In [1]: import numpy as np

In [2]: import numpy.linalg as la

In [3]: np.set_printoptions(suppress=True, linewidth=140)

In [4]: def tidy(a):
   ...:     return np.round(a, 3) + 0
   ...: 

In [5]: A = np.loadtxt("mat.csv", delimiter=",")

In [6]: print(A)
[[  3.   1.  -2.  -2.   1.  -1.   3.   0.  -3.]
 [  1.  -3.   3.  -2.   2.   1.  -2.  -3.  -3.]
 [  1.  -1.   1.   2.  -3.   3.   1.   3.  -2.]
 [ -1.   1.   1.   0.   1.   2.   2.   2.  -2.]
 [  7. -11.  10. -10.   9.   3.  -5. -12. -15.]]

In [7]: # rank 4

In [8]: A2 = np.array([[1, 0],
   ...:     [2, 2],
   ...:     [1, 2],
   ...:     [3, 1],
   ...:     [2, 0],
   ...:     [0, 3],
   ...:     [2, 3],
   ...:     [3, 0],
   ...:     [3, 1]])

In [9]: print(np.einsum("ij,ij->i", A, A))
[ 38.  50.  39.  20. 854.]

In [10]: print(A @ A2)
[[  -4.   -1.]
 [ -26.   -8.]
 [   5.   12.]
 [   8.   14.]
 [-108.  -33.]]

In [11]: print(np.vstack([A, A2.T]).shape)
(7, 9)

In [12]: print(np.einsum("ij->j", A))
[ 11. -13.  13. -12.  10.   8.  -1. -10. -25.]

In [13]: K = np.loadtxt("case9.csv", delimiter=",")

In [14]: print(K)
[[0. 0. 2.]
 [0. 0. 2.]
 [2. 2. 0.]]

In [15]: # rows and columns are dependent

In [16]: print(tidy(K @ la.pinv(K) @ K))
[[0. 0. 2.]
 [0. 0. 2.]
 [2. 2. 0.]]

In [17]: print(np.abs(np.diag(la.qr(K)[1])) > 1e-9)
[ True False  True]

In [18]: print(np.unique(K.round(6), axis=0).shape)
(2, 3)

In [19]: rng = np.random.default_rng(722057)

In [20]: z = rng.permutation(3)

In [21]: print(z)
[0 1 2]

In [22]: A2 = K[z][:, z]

In [23]: print(np.allclose(A2, K))
True

In [24]: print(np.trace(A2))
0.0

In [25]: rank = la.matrix_rank(K)

In [26]: print(rank)
2

In [27]: ns = la.svd(K)[2][rank:].T

In [28]: print(K @ ns)
[[0.]
 [0.]
 [0.]]

In [29]: print([int(la.matrix_rank(K[:, :j + 1])) for j in range(3)])
[1, 1, 2]

In [30]: print(ns.shape)
(3, 1)

In [31]: left, sigma, Vh = la.svd(K)

In [32]: evecs = Vh[:(sigma > 1e-8).sum()]

In [33]: x = K[2] + 4 * K[0] + rng.integers(2) * np.eye(3)[1]

In [34]: print(x)
[2. 2. 8.]

In [35]: print(tidy(la.norm(x - evecs.T @ evecs @ x)))
0.0

In [36]: print(la.matrix_rank(np.vstack([K, x])))
2

In [37]: print(np.allclose(evecs.T @ evecs @ x, x))
True

In [38]: arr = np.loadtxt("a.csv", delimiter=",")

In [39]: print(arr)
[[10.065  1.986  7.943 -0.066  2.005  0.08   2.02 ]
 [10.008  1.937  8.038  0.014  2.133 -0.115  2.041]
 [-4.979 -1.027 -4.048 -0.002 -1.019  0.082 -1.001]]

In [40]: A2 = arr / np.sqrt((arr ** 2).mean(axis=1, keepdims=True))

In [41]: print(tidy(A2[0]))
[ 2.005  0.396  1.582 -0.013  0.399  0.016  0.402]

In [42]: print(tidy(la.norm(A2, axis=1)))
[2.646 2.646 2.646]

In [43]: J = (rng.random((5, 5)) < 0.3) + np.eye(5)

In [44]: J /= J.sum(axis=1, keepdims=True)

In [45]: print(tidy(J))
[[0.667 0.    0.    0.333 0.   ]
 [0.    0.5   0.25  0.    0.25 ]
 [0.    0.333 0.333 0.333 0.   ]
 [0.5   0.    0.    0.5   0.   ]
 [0.    0.5   0.    0.    0.5  ]]

In [46]: # rank 4

In [47]: try:
    ...:     la.inv(J)
    ...: except la.LinAlgError as e:
    ...:     print(repr(e))
    ...: 
LinAlgError('Singular matrix')

In [48]: print(np.abs(np.diag(la.qr(J)[1])) > 1e-9)
[ True  True  True  True False]

In [49]: left, sigma, Vh = la.svd(J)

In [50]: print(tidy(sigma))
[1.053 0.955 0.455 0.193 0.   ]

In [51]: A2 = left[:, :4] @ np.diag(sigma[:4]) @ Vh[:4]

In [52]: print(tidy(la.norm(J - A2, 2)), tidy(sigma[4]))
0.0 0.0

In [53]: print(tidy(la.norm(J - A2) / la.norm(J)))
0.0

In [54]: print(tidy(np.abs(J - A2).max()))
0.0

In [55]: print(la.matrix_rank(J, rtol=0.05))
4

In [56]: print(la.matrix_rank(A2))
4

In [57]: A2 = J / np.sqrt((J ** 2).mean(axis=1, keepdims=True))

In [58]: print(la.matrix_rank(A2) == la.matrix_rank(J))
True

In [59]: print(tidy(A2[3]))
[1.581 0.    0.    1.581 0.   ]

In [60]: print(la.matrix_rank(J, rtol=0.1))
4

In [61]: q, _ = la.qr(np.array([[-0.6], [-0.8], [-0.1], [0.6], [0.1]]))

In [62]: E = q @ q.T

In [63]: print(tidy(E))
[[ 0.261  0.348  0.043 -0.261 -0.043]
 [ 0.348  0.464  0.058 -0.348 -0.058]
 [ 0.043  0.058  0.007 -0.043 -0.007]
 [-0.261 -0.348 -0.043  0.261  0.043]
 [-0.043 -0.058 -0.007  0.043  0.007]]

In [64]: # symmetric, so the eigenvalues are real

In [65]: A2 = E / np.sqrt((E ** 2).mean(axis=1, keepdims=True))

In [66]: print(la.matrix_rank(E - E.mean(axis=1, keepdims=True)))
1

In [67]: print(tidy(A2[1]))
[ 1.142  1.523  0.19  -1.142 -0.19 ]

In [68]: rank = la.matrix_rank(E)

In [69]: print(rank)
1

In [70]: ns = la.svd(E)[2][rank:].T

In [71]: print(ns.shape)
(5, 4)

In [72]: print(tidy(E @ ns))
[[0. 0. 0. 0.]
 [0. 0. 0. 0.]
 [0. 0. 0. 0.]
 [0. 0. 0. 0.]
 [0. 0. 0. 0.]]

In [73]: print(np.allclose(E @ ns, 0))
True

In [74]: print(la.matrix_rank(E.T @ E), la.matrix_rank(E @ E.T))
1 1

In [75]: print(np.argsort(-la.norm(E, axis=0).round(6), kind="stable")[:3])
[1 0 3]

In [76]: print(tidy(la.norm(E, 2) / la.norm(E)))
1.0

In [77]: W0 = np.load("out9.npy")

In [78]: print(W0)
[[2 1 1 0 3 0 0]
 [0 2 1 0 3 0 0]
 [0 3 3 0 2 0 0]
 [0 0 0 3 0 3 1]
 [2 1 2 0 0 0 0]
 [0 0 0 3 0 3 3]
 [0 0 0 0 0 1 2]]

In [79]: A2 = np.array([[-2, 1], [-1, 1], [0, 0], [0, 0], [0, -2], [-2, -2], [-2, -2]])

In [80]: print(la.matrix_rank(np.vstack([W0, A2.T])))
7

In [81]: print(np.einsum("ik,kj->ij", W0, A2))
[[ -5  -3]
 [ -2  -4]
 [ -3  -1]
 [ -8  -8]
 [ -5   3]
 [-12 -12]
 [ -6  -6]]

In [82]: print(np.einsum("ij,ij->i", W0, W0))
[15 14 22 19  9 27  5]

In [83]: print(np.einsum("ik,kj->ji", W0, A2))
[[ -5  -2  -3  -8  -5 -12  -6]
 [ -3  -4  -1  -8   3 -12  -6]]

In [84]: print(np.einsum("ij->j", W0))
[4 7 7 6 8 7 6]

In [85]: M = np.load("sample17.npy")

In [86]: print(M)
[[ 6 -3  0 10  1]
 [ 3 -6 -3  7 -2]
 [ 6 -3  0 10  1]
 [ 6 -3  0 10  1]]

In [87]: # rows 0 and 2 are equal

In [88]: left, sigma, Vh = la.svd(M)

In [89]: evecs = Vh[:(sigma > 1e-8).sum()]

In [90]: x = M[1] + 4 * M[0] + rng.integers(2) * np.eye(5)[4]

In [91]: print(x)
[ 27. -18.  -3.  47.   2.]

In [92]: print(tidy(la.norm(x - evecs.T @ evecs @ x)))
0.0

In [93]: print(tidy(np.diag(evecs.T @ evecs)))
[0.296 0.515 0.273 0.685 0.23 ]

In [94]: print(tidy(M @ la.pinv(M) @ M))
[[ 6. -3.  0. 10.  1.]
 [ 3. -6. -3.  7. -2.]
 [ 6. -3.  0. 10.  1.]
 [ 6. -3.  0. 10.  1.]]

In [95]: print(np.abs(np.diag(la.qr(M)[1])) > 1e-9)
[ True  True False False]

In [96]: print(np.allclose(M[:-1].T @ la.lstsq(M[:-1].T, M[-1])[0], M[-1]))
True

In [97]: u = np.array([9, 9])

In [98]: print(np.array([np.convolve(row, u, "same") for row in M]))
[[ 54  27 -27  90  99]
 [ 27 -27 -81  36  45]
 [ 54  27 -27  90  99]
 [ 54  27 -27  90  99]]

In [99]: rank = la.matrix_rank(M)

In [100]: print(rank)
2

In [101]: ns = la.svd(M)[2][rank:].T

In [102]: print(la.matrix_rank(M.T @ M), la.matrix_rank(M @ M.T))
2 2

In [103]: print(np.allclose(M @ ns, 0))
True

In [104]: print(tidy(M @ ns))
[[0. 0. 0.]
 [0. 0. 0.]
 [0. 0. 0.]
 [0. 0. 0.]]

In [105]: print(ns.shape)
(5, 3)

In [106]: print([int(la.matrix_rank(M[:, :j + 1])) for j in range(5)])
[1, 2, 2, 2, 2]

In [107]: print([int(la.matrix_rank(M[:i])) for i in range(1, len(M) + 1)])
[1, 2, 2, 2]
